>>> import numpy as np
>>> np.set_printoptions(suppress=True, linewidth=120)
>>> K = np.loadtxt("block15.csv", delimiter=",")
>>> print(K.round(1) + 0)
[[  0.   18.6  10.5]
 [  0.   16.    8.9]
 [  0.   13.6   7.4]
 [  0.   11.3   6. ]
 [  0.   10.2   5.4]
 [  0.    8.5   4.4]
 [  0.    7.3   3.7]
 [  0.    0.8   0.5]
 [  0.    0.1   0.2]
 [  0.    0.    0.1]
 [  0.    0.    0.1]
 [  0.    0.    0.1]
 [  0.    0.    0. ]
 [  0.    0.   -0.2]
 [  0.    0.1  -0.5]
 [  0.    0.2  -0.7]
 [  0.    0.3  -2. ]
 [  0.    0.3  -2.1]
 [  0.    0.2  -2.8]
 [  0.    0.2  -3. ]
 [  0.    0.   -3.9]
 [  0.   -1.   -7.4]
 [  0.   -1.5  -8.7]
 [  0.   -2.4 -10.9]
 [  0.   -7.6 -21.3]]
>>> left, sv, vt = np.linalg.svd(K)
>>> vecs = vt[:(sv > 1e-8).sum()]
>>> rng = np.random.default_rng(684)
>>> x = K[19] + -1 * K[21] + rng.integers(2) * np.eye(3)[2]
>>> print(x.round(1))
[0.  1.2 4.4]
>>> print(np.round(vecs.T @ vecs, 1) + 0)
[[0. 0. 0.]
 [0. 1. 0.]
 [0. 0. 1.]]
>>> print(np.allclose(vecs.T @ vecs @ x, x))
True
>>> left, sv, vt = np.linalg.svd(K)
>>> print(np.argmax(sv[:-1] / (sv[1:] + 1e-6)) + 1)
2
>>> out = left[:, :2] @ np.diag(sv[:2]) @ vt[:2]
>>> print(round(float(np.linalg.norm(K - out) / np.linalg.norm(K)), 1))
0.0
>>> print(round(np.linalg.norm(K - out, 2), 1), sv[2])
0.0 0.0
>>> print(round(np.abs(K - out).max(), 1))
0.0
>>> arr = np.loadtxt("run11.csv", delimiter=",")
>>> print(arr.round(1))
[[-0.7  0.8 -1.7  1.4]
 [ 0.3 -1.4 -0.8  0.1]
 [-0.1 -0.1 -0.2 -0.1]
 [ 1.6 -1.6  2.8 -0.7]]
>>> x = np.array([3, 2, 1, 3])
>>> print(np.round(arr @ x, 1))
[ 1.9 -2.5 -1.1  2.3]
>>> print(np.round(arr @ (2 * x), 1))
[ 3.7 -5.  -2.2  4.7]
>>> print(np.round((arr * x).sum(axis=1), 1))
[ 1.9 -2.5 -1.1  2.3]
>>> print(np.round(np.einsum("ij,j->i", arr, x), 1))
[ 1.9 -2.5 -1.1  2.3]
>>> print(np.argsort(-np.linalg.norm(arr, axis=0).round(6), kind="stable")[:3])
[2 1 0]
>>> print(round(float(np.linalg.norm(arr, 2) / np.linalg.norm(arr)), 1))
0.9
>>> left, sv, vt = np.linalg.svd(arr)
>>> vecs = vt[:(sv > 1e-8).sum()]
>>> x = arr[0] + 4 * arr[3] + rng.integers(2) * np.eye(4)[2]
>>> print(x.round(1))
[ 5.6 -5.6 10.4 -1.3]
>>> print(np.linalg.matrix_rank(np.vstack([arr, x])))
4
>>> print(np.round(vecs.T @ vecs, 1))
[[ 0.3 -0.3  0.3  0.1]
 [-0.3  0.9  0.1  0.1]
 [ 0.3  0.1  0.9 -0.1]
 [ 0.1  0.1 -0.1  1. ]]
>>> print(np.round(np.linalg.norm(x - vecs.T @ vecs @ x), 1))
0.3
>>> left, sv, vt = np.linalg.svd(arr)
>>> print(np.argmax(sv[:-1] / (sv[1:] + 1e-6)) + 1)
3
>>> print(sv.round(1) + 0)
[4.3 1.7 0.8 0. ]
>>> out = left[:, :3] @ np.diag(sv[:3]) @ vt[:3]
>>> print(np.round(np.linalg.norm(arr - out, 2), 1), round(float(sv[3]), 1))
0.0 0.0
>>> print(np.linalg.matrix_rank(arr, rtol=0.05))
3
>>> print(round(np.linalg.norm(arr - out) / np.linalg.norm(arr), 1))
0.0
>>> print(round(np.abs(arr - out).max(), 1))
0.0
>>> print(np.linalg.matrix_rank(out))
3
>>> u = np.array([-3, -6])
>>> print(np.round(np.convolve(arr[1], u), 1))
[-1.   2.4 11.2  4.6 -0.5]
>>> print(np.round(np.correlate(arr[1], arr[3], "full"), 1))
[-0.2  1.8 -4.   0.5 -0.7 -1.4  0.1]
>>> print(np.round(np.array([np.convolve(row, u, "same") for row in arr]), 1))
[[  2.1   1.8   0.2   6.1]
 [ -1.    2.4  11.2   4.6]
 [  0.2   0.8   1.6   1.8]
 [ -4.7  -4.7   1.3 -14.7]]
>>> data = np.load("test11.npy")
>>> print(data)
[[-5  0  0]
 [ 5  0  0]
 [-5  0  0]
 [-5  0  0]]
>>> print(np.abs(np.diag(np.linalg.qr(data)[1])) > 1e-9)
[ True False False]
>>> print(round(np.trace(np.linalg.pinv(data) @ data), 1))
1.0
>>> print(np.unique(data.round(6), axis=0).shape)
(2, 3)
>>> r = np.linalg.matrix_rank(data)
>>> print(r)
1
>>> null = np.linalg.svd(data)[2][r:].T
>>> print([int(np.linalg.matrix_rank(np.delete(data, i, axis=0))) for i in range(4)])
[1, 1, 1, 1]
>>> print(np.allclose(data @ null, 0))
True
>>> print([int(np.linalg.matrix_rank(data[:, :j + 1])) for j in range(3)])
[1, 1, 1]
>>> out = np.array([[3, 8], [-1, -5]])
>>> cent = np.kron(out, data)
>>> print(np.linalg.matrix_rank(cent))
2
>>> print(np.round(np.linalg.pinv(data), 1) + 0)
[[0. 0. 0. 0.]
 [0. 0. 0. 0.]
 [0. 0. 0. 0.]]
>>> print(data[:, 0] @ data[:, 1])
0
>>> print(np.round(np.linalg.norm(data, axis=0), 1))
[10.  0.  0.]
>>> def softmax(z):
...     e = np.exp(z - z.max(axis=-1, keepdims=True))
...     return e / e.sum(axis=-1, keepdims=True)
... 
>>> print(np.round(softmax(data).sum(axis=1), 1))
[1. 1. 1. 1.]
>>> print(np.round(softmax(10 * data[3]), 1) + 0)
[0.  0.5 0.5]
>>> print(np.round(softmax(data[3] + -2), 1) + 0)
[0.  0.5 0.5]
>>> scores = data @ data.T / np.sqrt(3)
>>> print(softmax(scores).round(6).argmax(axis=1))
[0 1 0 0]
>>> m1 = np.loadtxt("w.csv", delimiter=",")
>>> print(m1)
[[ 21. -11.  -1. -20.]
 [-11.  26.  -4.  10.]
 [ -1.  -4.   7.   4.]
 [-20.  10.   4.  21.]]
>>> hat = np.triu(np.array([[7, 4, 2, 6], [9, -2, 6, -2], [-9, 0, 3, 0], [3, 4, 5, 6]]), 1) + np.eye(4)
>>> out = hat @ m1 @ np.linalg.inv(hat)
>>> print(np.round(np.poly(out), 1))
[    1.   -75.  1355. -5490.  1225.]
>>> print(round(np.linalg.det(out), 1))
1225.0
>>> print(out)
[[ -145.   725. -4039.  2474.]
 [   23.  -110.   644.  -366.]
 [   -1.     0.     9.    10.]
 [  -20.    90.  -496.   321.]]
>>> J = np.load("mat.npy")
>>> print(J)
[[ 0.1  0.3  0.3  0.9]
 [ 0.3  0.9 -0.1 -0.3]
 [ 0.3 -0.1  0.9 -0.3]
 [ 0.9 -0.3 -0.3  0.1]]
>>> x = np.array([0, 3, 2, -3])
>>> y = J @ x
>>> b, lr = np.zeros(4), 1 / np.linalg.norm(J, 2) ** 2
>>> for i in range(30):
...     b -= lr * J.T @ (J @ b - y)
...     if i % 10 == 0: print(i, round(np.linalg.norm(J @ b - y), 1))
... 
0 0.0
10 0.0
20 0.0
>>> print(b.round(1) + 0)
[ 0.  3.  2. -3.]
>>> print(np.round(np.linalg.cond(J), 1))
1.0
>>> u = np.array([-1, -5, 5, -6])
>>> out = J + np.outer(u, np.eye(4)[3])
>>> print(np.linalg.matrix_rank(np.linalg.inv(out) - np.linalg.inv(J), tol=1e-8))
1
>>> print(round(np.linalg.det(out) / np.linalg.det(J), 1), round(float(1 + np.linalg.solve(J, u)[3]), 1))
-0.5 -0.5
>>> print(out.round(1))
[[ 0.1  0.3  0.3 -0.1]
 [ 0.3  0.9 -0.1 -5.3]
 [ 0.3 -0.1  0.9  4.7]
 [ 0.9 -0.3 -0.3 -5.9]]
>>> print([round(float(np.linalg.det(J[:i, :i])), 2) + 0 for i in range(1, 5)])
[0.1, 0.0, -0.1, -1.0]
>>> print(round(float(np.linalg.eigvalsh(J).min()), 1))
-1.0
>>> print(np.all(np.linalg.eigvalsh(J) > 0))
False
>>> q, Rm = np.linalg.qr(J)
>>> print(q.round(1))
[[-0.1 -0.3 -0.3 -0.9]
 [-0.3 -0.9  0.1  0.3]
 [-0.3  0.1 -0.9  0.3]
 [-0.9  0.3  0.3 -0.1]]
>>> print(np.round(np.abs(np.diag(Rm)), 1))
[1. 1. 1. 1.]
>>> feats = np.loadtxt("out17.csv", delimiter=",")
>>> print(feats)
[[-2.  0.  1.]
 [ 0.  3. -2.]
 [ 0.  0.  2.]]
>>> hat = np.triu(np.array([[3, -5, 2], [-4, -2, 0], [-4, -3, 0]]), 1) + np.eye(3)
>>> out = hat @ feats @ np.linalg.inv(hat)
>>> print(out)
[[ -2. -25.  19.]
 [  0.   3.  -2.]
 [  0.   0.   2.]]
>>> print(np.trace(out), np.trace(feats))
3.0 3.0
>>> print(np.poly(out))
[ 1. -3. -4. 12.]
>>> print(np.round(softmax(feats[0]), 1) + 0)
[0.  0.3 0.7]
>>> print(np.round(softmax(10 * feats[0]), 1) + 0)
[0. 0. 1.]
>>> print(np.round(softmax(feats).sum(axis=1), 1))
[1. 1. 1.]
>>> scores = feats @ feats.T / np.sqrt(3)
>>> print(np.round(softmax(scores + np.triu(np.full(scores.shape, -np.inf), 1)), 1) + 0)
[[1.  0.  0. ]
 [0.  1.  0. ]
 [0.2 0.  0.8]]
>>> print(np.round(softmax(scores), 1) + 0)
[[0.8 0.  0.1]
 [0.  1.  0. ]
 [0.2 0.  0.8]]
>>> print(np.round(softmax(scores)[0] @ feats, 1) + 0)
[-1.7  0.   1.1]
>>> print(np.round(np.abs(np.linalg.eigvals(feats)).max(), 1))
3.0
>>> print(round(float(np.linalg.det(feats)), 1))
-12.0
>>> print(np.round(np.linalg.matrix_power(feats, 4), 1))
[[  16.    0.    0.]
 [   0.   81. -130.]
 [   0.    0.   16.]]
>>> print(feats @ feats)
[[  4.   0.   0.]
 [  0.   9. -10.]
 [  0.   0.   4.]]
>>> print((feats + feats.T) / 2)
[[-2.   0.   0.5]
 [ 0.   3.  -1. ]
 [ 0.5 -1.   2. ]]
>>> print(np.round(np.sort(np.abs(np.linalg.eigvals(feats))), 1))
[2. 2. 3.]
>>> print(np.trace(feats))
3.0
>>> print(np.allclose(feats @ feats.T, feats.T @ feats))
False
>>> F = np.loadtxt("x.csv", delimiter=",")
>>> print(F.round(1) + 0)
[[-0.9 -0.1  0.4  0. ]
 [ 0.2 -0.7  0.5  0.5]
 [-0.2 -0.7 -0.7 -0.1]
 [-0.2  0.3 -0.4  0.9]]
>>> x = np.array([1, -2, -4, 1])
>>> print(np.round(np.linalg.inv(F), 1) + 0)
[[-0.9  0.2 -0.2 -0.2]
 [-0.1 -0.7 -0.7  0.3]
 [ 0.4  0.5 -0.7 -0.4]
 [ 0.   0.5 -0.1  0.9]]
>>> print(np.round(F.T @ (F @ x), 1))
[ 1. -2. -4.  1.]
>>> print(np.round(np.sort(np.abs(np.degrees(np.angle(np.linalg.eigvals(F))))), 1))
[  0.  135.8 135.8 180. ]
>>> print(4 - np.linalg.matrix_rank(F - np.eye(4), tol=1e-8))
1
>>> u = np.array([1, 0])
>>> print(np.round(np.correlate(F[1], F[3], "full"), 1))
[ 0.2 -0.6  0.7  0.   0.1  0.1 -0.1]
>>> print(np.round(np.convolve(F[1], u), 1))
[ 0.2 -0.7  0.5  0.5  0. ]
>>> print(np.round(np.polyval(u, F[1]), 1))
[ 0.2 -0.7  0.5  0.5]
>>> ang = np.radians(180)
>>> Rm = np.eye(4)
>>> Rm[2, 2] = Rm[3, 3] = np.cos(ang)
>>> Rm[2, 3], Rm[3, 2] = -np.sin(ang), np.sin(ang)
>>> print(Rm.round(1) + 0)
[[ 1.  0.  0.  0.]
 [ 0.  1.  0.  0.]
 [ 0.  0. -1.  0.]
 [ 0.  0.  0. -1.]]
>>> out = F @ Rm.T
>>> print(np.round(np.abs(out - F).max(axis=0), 1))
[0.  0.  1.4 1.7]
>>> print(round(float(np.linalg.det(Rm)), 1), np.trace(Rm))
1.0 0.0
>>> W1 = np.array([[2, -1], [3, 4], [4, 0], [-4, -3]])
>>> b = np.array([2, 2])
>>> H = np.maximum(F @ W1 + b, 0)
>>> print((H > 0).astype(int))
[[1 1]
 [1 0]
 [0 0]
 [0 1]]
>>> cent = np.array([[-3, 0], [0, 2]])
>>> print(W1 @ cent)
[[ -6  -2]
 [ -9   8]
 [-12   0]
 [ 12  -6]]
>>> print(np.round(H @ cent, 1))
[[-4.4  5.4]
 [-1.2  0. ]
 [ 0.   0. ]
 [ 0.   2. ]]
>>> out = F / np.sqrt((F ** 2).mean(axis=1, keepdims=True))
>>> print(out[3].round(1))
[-0.3  0.7 -0.7  1.7]
>>> print(np.linalg.matrix_rank(F - F.mean(axis=1, keepdims=True)))
3
>>> print(np.linalg.matrix_rank(out) == np.linalg.matrix_rank(F))
True
>>> W0 = np.load("arr.npy")
>>> print(W0)
[[0 1 2 0]
 [0 0 2 0]
 [0 0 0 1]
 [0 0 0 0]]
>>> print(np.round(softmax(W0[1] + -1), 1))
[0.1 0.1 0.7 0.1]
>>> scores = W0 @ W0.T / np.sqrt(4)
>>> print(np.round(softmax(scores), 1) + 0)
[[0.6 0.3 0.  0. ]
 [0.4 0.4 0.1 0.1]
 [0.2 0.2 0.4 0.2]
 [0.2 0.2 0.2 0.2]]
>>> print(np.linalg.matrix_power(W0 - np.diag(np.diag(W0)), 4))
[[0 0 0 0]
 [0 0 0 0]
 [0 0 0 0]
 [0 0 0 0]]
>>> print(np.linalg.lstsq(W0[:-1].T, W0[-1])[2])
3
>>> left, sv, vt = np.linalg.svd(W0)
>>> print(sv.round(1))
[2.9 1.  0.7 0. ]
>>> out = left[:, :3] @ np.diag(sv[:3]) @ vt[:3]
>>> print(out.round(1) + 0)
[[0. 1. 2. 0.]
 [0. 0. 2. 0.]
 [0. 0. 0. 1.]
 [0. 0. 0. 0.]]
>>> print(round(float(np.abs(W0 - out).max()), 1))
0.0
>>> print(round(float(np.linalg.norm(W0 - out, 2)), 1), sv[3])
0.0 0.0
